$ ipython --no-banner

In [1]: import numpy as np

In [2]: import numpy.linalg as la

In [3]: np.set_printoptions(precision=3, suppress=True, linewidth=120)

In [4]: E = np.load("m.npy")

In [5]: E
Out[5]: 
array([[-20.179, -17.686, -20.124],
       [  3.592,   2.941,   3.522],
       [  6.358,   5.663,   6.52 ],
       [ -9.466,  -8.298,  -9.422],
       [  7.017,   6.068,   6.984],
       [ 13.241,  11.195,  12.669],
       [  0.106,   0.088,   0.016],
       [ -2.928,  -2.653,  -3.064],
       [ 10.975,   9.479,  10.863],
       [ -1.915,  -1.449,  -1.794],
       [-10.52 ,  -9.149, -10.563],
       [ -8.392,  -7.397,  -8.581]])

In [6]: proj = E @ la.solve(E.T @ E, E.T)

In [7]: np.round(la.eigvalsh(proj), 3) + 0
Out[7]: array([0., 0., 0., 0., 0., 0., 0., 0., 0., 1., 1., 1.])

In [8]: np.allclose(proj @ proj, proj)
Out[8]: True

In [9]: np.diag(proj)
Out[9]: array([0.525, 0.339, 0.143, 0.133, 0.068, 0.734, 0.064, 0.069, 0.129, 0.325, 0.203, 0.268])

In [10]: vec = np.array([0, -3, -3])

In [11]: np.einsum("ij,j->i", E, vec)
Out[11]: array([113.43 , -19.389, -36.549,  53.16 , -39.156, -71.592,  -0.312,  17.151, -61.026,   9.729,  59.136,  47.934])

In [12]: E @ vec
Out[12]: array([113.43 , -19.389, -36.549,  53.16 , -39.156, -71.592,  -0.312,  17.151, -61.026,   9.729,  59.136,  47.934])

In [13]: E @ np.eye(3)[0]
Out[13]: array([-20.179,   3.592,   6.358,  -9.466,   7.017,  13.241,   0.106,  -2.928,  10.975,  -1.915, -10.52 ,  -8.392])

In [14]: data = np.loadtxt("x.csv", delimiter=",")

In [15]: data
Out[15]: 
array([[-0.064,  2.547, -2.538],
       [ 0.068,  0.928, -1.009],
       [ 0.063,  4.947, -5.052],
       [-0.073,  4.027, -3.914],
       [ 0.045, -0.704,  0.726],
       [-0.011, -2.066,  2.165],
       [ 0.002, -3.975,  3.981],
       [ 0.005, -1.618,  1.687],
       [ 0.056, -0.027,  0.087],
       [-0.027, -1.113,  1.123],
       [ 0.067, -3.675,  3.651],
       [ 0.017,  2.279, -2.128],
       [-0.073,  0.177, -0.205]])

In [16]: Xc = E - E.mean(axis=0)

In [17]: evecs = la.svd(Xc)[2][:1]

In [18]: Y = Xc - Xc @ evecs.T @ evecs

In [19]: np.cov(Xc @ evecs.T, rowvar=False)
Out[19]: array(267.933)

In [20]: np.diag(evecs.T @ evecs)
Out[20]: array([0.365, 0.275, 0.36 ])

In [21]: np.round(la.norm(Y) / la.norm(Xc), 3)
Out[21]: np.float64(0.009)

In [22]: (Xc @ evecs.T).std(axis=0)
Out[22]: array([15.672])

In [23]: A = np.array([[6, 9, 0, 0], [4, 3, 0, 0], [0, 0, 6, 9], [0, 0, 4, 3]])

In [24]: u = np.array([-4, 1])

In [25]: np.convolve(A[2], u)
Out[25]: array([  0,   0, -24, -30,   9])

In [26]: np.cross(A[2, :3], A[0, :3])
Out[26]: array([-54,  36,   0])

In [27]: np.polyval(u, A[2])
Out[27]: array([  1,   1, -23, -35])

In [28]: np.array([np.convolve(row, u, "same") for row in A])
Out[28]: 
array([[-24, -30,   9,   0],
       [-16,  -8,   3,   0],
       [  0,   0, -24, -30],
       [  0,   0, -16,  -8]])

In [29]: O, r_ = la.qr(A)

In [30]: O
Out[30]: 
array([[-0.832, -0.555,  0.   ,  0.   ],
       [-0.555,  0.832,  0.   ,  0.   ],
       [-0.   , -0.   , -0.832, -0.555],
       [-0.   , -0.   , -0.555,  0.832]])

In [31]: r_
Out[31]: 
array([[-7.211, -9.153,  0.   ,  0.   ],
       [ 0.   , -2.496,  0.   ,  0.   ],
       [ 0.   ,  0.   , -7.211, -9.153],
       [ 0.   ,  0.   ,  0.   , -2.496]])

In [32]: np.abs(np.diag(r_))
Out[32]: array([7.211, 2.496, 7.211, 2.496])

In [33]: round(float(abs(r_[0, 0])), 3), np.round(la.norm(A[:, 0]), 3)
Out[33]: (7.211, np.float64(7.211))

In [34]: round(float(la.norm(r_)), 3)
Out[34]: 16.852

In [35]: np.diff(r_, axis=0)
Out[35]: 
array([[ 7.211,  6.656,  0.   ,  0.   ],
       [ 0.   ,  2.496, -7.211, -9.153],
       [ 0.   ,  0.   ,  7.211,  6.656]])

In [36]: la.matrix_rank(r_)
Out[36]: np.int64(4)

In [37]: la.svd(r_, compute_uv=False)
Out[37]: array([11.819, 11.819,  1.523,  1.523])

In [38]: round(float(np.abs(r_).max()), 3)
Out[38]: 9.153

In [39]: r_.sum(axis=1)
Out[39]: array([-16.364,  -2.496, -16.364,  -2.496])

In [40]: r_.shape
Out[40]: (4, 4)

In [41]: w, evecs = la.eig(A)

In [42]: np.sort(la.eigvals(A @ A))
Out[42]: array([  2.838,   2.838, 114.162, 114.162])

In [43]: np.sort(la.eigvals(A.T))
Out[43]: array([-1.685, -1.685, 10.685, 10.685])

In [44]: A @ evecs[:, 0] - w[0] * evecs[:, 0]
Out[44]: array([0., 0., 0., 0.])

In [45]: w
Out[45]: array([10.685, -1.685, 10.685, -1.685])

In [46]: (la.matrix_power((A != 0) + (A.T != 0) + np.eye(4), 4) > 0).astype(int)
Out[46]: 
array([[1, 1, 0, 0],
       [1, 1, 0, 0],
       [0, 0, 1, 1],
       [0, 0, 1, 1]])

In [47]: A @ A
Out[47]: 
array([[72, 81,  0,  0],
       [36, 45,  0,  0],
       [ 0,  0, 72, 81],
       [ 0,  0, 36, 45]])

In [48]: np.flatnonzero(la.matrix_power((A != 0) + (A.T != 0) + np.eye(4), 4)[0])
Out[48]: array([0, 1])

In [49]: round(la.det(A), 3)
Out[49]: np.float64(324.0)

In [50]: (A != 0).astype(int)
Out[50]: 
array([[1, 1, 0, 0],
       [1, 1, 0, 0],
       [0, 0, 1, 1],
       [0, 0, 1, 1]])

In [51]: M = np.array([[-3, 0, 0, 0], [0, 0, 0, -3], [0, 0, 0, 0], [0, -3, 0, 0]])

In [52]: left, sv, Vt = la.svd(M)

In [53]: np.argmax(sv[:-1] / (sv[1:] + 1e-6)) + 1
Out[53]: np.int64(3)

In [54]: sv
Out[54]: array([3., 3., 3., 0.])

In [55]: Y = left[:, :3] @ np.diag(sv[:3]) @ Vt[:3]

In [56]: round(la.norm(M - Y) / la.norm(M), 3)
Out[56]: np.float64(0.0)

In [57]: la.matrix_rank(M, rtol=0.05)
Out[57]: np.int64(3)

In [58]: np.abs(M - Y).max()
Out[58]: np.float64(0.0)

In [59]: left, sv, Vt = la.svd(M, full_matrices=False)

In [60]: left.T @ left
Out[60]: 
array([[1., 0., 0., 0.],
       [0., 1., 0., 0.],
       [0., 0., 1., 0.],
       [0., 0., 0., 1.]])

In [61]: sv / sv[0]
Out[61]: array([1., 1., 1., 0.])

In [62]: left.shape, sv.shape, Vt.shape
Out[62]: ((4, 4), (4,), (4, 4))

In [63]: la.svd(M, compute_uv=False)
Out[63]: array([3., 3., 3., 0.])

In [64]: M[:, 2] @ M[:, 3]
Out[64]: np.int64(0)

In [65]: la.norm(M, axis=0)
Out[65]: array([3., 3., 0., 3.])

In [66]: la.pinv(M)
Out[66]: 
array([[-0.333,  0.   ,  0.   ,  0.   ],
       [ 0.   ,  0.   ,  0.   , -0.333],
       [ 0.   ,  0.   ,  0.   ,  0.   ],
       [ 0.   , -0.333,  0.   ,  0.   ]])

In [67]: rng = np.random.default_rng(99)

In [68]: Y = E + rng.integers(-2, 3, (12, 1)) @ rng.integers(-2, 3, (1, 3))

In [69]: Y
Out[69]: 
array([[-18.179, -19.686, -16.124],
       [  3.592,   2.941,   3.522],
       [  7.358,   4.663,   8.52 ],
       [ -9.466,  -8.298,  -9.422],
       [  5.017,   8.068,   2.984],
       [ 13.241,  11.195,  12.669],
       [  2.106,  -1.912,   4.016],
       [ -0.928,  -4.653,   0.936],
       [ 12.975,   7.479,  14.863],
       [ -0.915,  -2.449,   0.206],
       [-11.52 ,  -8.149, -12.563],
       [ -8.392,  -7.397,  -8.581]])

In [70]: np.round(la.svd(Y - E, compute_uv=False), 3) + 0
Out[70]: array([11.747,  0.   ,  0.   ])

In [71]: la.matrix_rank(Y - E, tol=1e-8)
Out[71]: np.int64(1)
